$ python -q
>>> import numpy as np
>>> from numpy import linalg as LA
>>> np.set_printoptions(precision=2, suppress=True, linewidth=160, sign=" ")
>>> tidy = lambda a: np.round(a, 2) + 0
>>> mat = np.arange(42).reshape(7, 6) + -3
>>> mat
array([[-3, -2, -1,  0,  1,  2],
       [ 3,  4,  5,  6,  7,  8],
       [ 9, 10, 11, 12, 13, 14],
       [15, 16, 17, 18, 19, 20],
       [21, 22, 23, 24, 25, 26],
       [27, 28, 29, 30, 31, 32],
       [33, 34, 35, 36, 37, 38]])
>>> # null space of dimension 4
>>> r0, v = mat[2], mat[0]
>>> r0 @ r0
np.int64(811)
>>> p = (r0 @ v) / (r0 @ r0) * r0
>>> tidy(LA.norm(r0 + v) ** 2 + LA.norm(r0 - v) ** 2)
np.float64(1660.0)
>>> np.outer(r0, v)
array([[-27, -18,  -9,   0,   9,  18],
       [-30, -20, -10,   0,  10,  20],
       [-33, -22, -11,   0,  11,  22],
       [-36, -24, -12,   0,  12,  24],
       [-39, -26, -13,   0,  13,  26],
       [-42, -28, -14,   0,  14,  28]])
>>> tidy(v - p)
array([-2.81, -1.79, -0.77,  0.25,  1.27,  2.29])
>>> A2 = np.array([[-2, -1], [-2, 2], [3, 1], [-2, -3], [2, 1], [-2, -1]])
>>> np.vstack([mat, A2.T]).shape
(9, 6)
>>> np.einsum("ik,kj->ji", mat, A2)
array([[   5,  -13,  -31,  -49,  -67,  -85, -103],
       [  -3,   -9,  -15,  -21,  -27,  -33,  -39]])
>>> mat @ A2
array([[   5,   -3],
       [ -13,   -9],
       [ -31,  -15],
       [ -49,  -21],
       [ -67,  -27],
       [ -85,  -33],
       [-103,  -39]])
>>> K = np.diag(np.array([-1, -3, 2, 4, 0, 5])) + -2 * np.eye(6, k=1) + -2 * np.eye(6, k=-1)
>>> K
array([[-1., -2.,  0.,  0.,  0.,  0.],
       [-2., -3., -2.,  0.,  0.,  0.],
       [ 0., -2.,  2., -2.,  0.,  0.],
       [ 0.,  0., -2.,  4., -2.,  0.],
       [ 0.,  0.,  0., -2.,  0., -2.],
       [ 0.,  0.,  0.,  0., -2.,  5.]])
>>> # equal to its transpose
>>> U, s, Vt = LA.svd(K, full_matrices=False)
>>> tidy(s / s[0])
array([ 1.  ,  0.83,  0.75,  0.31,  0.24,  0.03])
>>> U.shape, s.shape, Vt.shape
((6, 6), (6,), (6, 6))
>>> tidy(Vt @ Vt.T)
array([[ 1.,  0.,  0.,  0.,  0.,  0.],
       [ 0.,  1.,  0.,  0.,  0.,  0.],
       [ 0.,  0.,  1.,  0.,  0.,  0.],
       [ 0.,  0.,  0.,  1.,  0.,  0.],
       [ 0.,  0.,  0.,  0.,  1.,  0.],
       [ 0.,  0.,  0.,  0.,  0.,  1.]])
>>> tidy(s)
array([ 6.29,  5.21,  4.72,  1.92,  1.51,  0.2 ])
>>> evals, vecs = LA.eigh(K)
>>> tidy(LA.svd(K, compute_uv=False))
array([ 6.29,  5.21,  4.72,  1.92,  1.51,  0.2 ])
>>> tidy(LA.eigvalsh(K @ K))
array([  0.04,   2.27,   3.69,  22.28,  27.12,  39.6 ])
>>> tidy(evals)
array([-4.72, -1.51, -0.2 ,  1.92,  5.21,  6.29])
>>> tidy(np.abs(vecs[:, -1]))
array([ 0.02,  0.07,  0.32,  0.62,  0.39,  0.6 ])
>>> tidy(vecs.T @ K @ vecs)
array([[-4.72,  0.  ,  0.  ,  0.  ,  0.  ,  0.  ],
       [ 0.  , -1.51,  0.  ,  0.  ,  0.  ,  0.  ],
       [ 0.  ,  0.  , -0.2 ,  0.  ,  0.  ,  0.  ],
       [ 0.  ,  0.  ,  0.  ,  1.92,  0.  ,  0.  ],
       [ 0.  ,  0.  ,  0.  ,  0.  ,  5.21,  0.  ],
       [ 0.  ,  0.  ,  0.  ,  0.  ,  0.  ,  6.29]])
>>> (evals > 1e-8).sum(), (evals < -1e-8).sum()
(np.int64(3), np.int64(3))
>>> tidy(LA.eigvalsh(K + 4 * np.eye(6)))
array([-0.72,  2.49,  3.8 ,  5.92,  9.21, 10.29])
>>> tidy(evals.sum()), np.trace(K)
(np.float64(7.0), np.float64(7.0))
>>> tidy(vecs.T @ vecs)
array([[ 1.,  0.,  0.,  0.,  0.,  0.],
       [ 0.,  1.,  0.,  0.,  0.,  0.],
       [ 0.,  0.,  1.,  0.,  0.,  0.],
       [ 0.,  0.,  0.,  1.,  0.,  0.],
       [ 0.,  0.,  0.,  0.,  1.,  0.],
       [ 0.,  0.,  0.,  0.,  0.,  1.]])
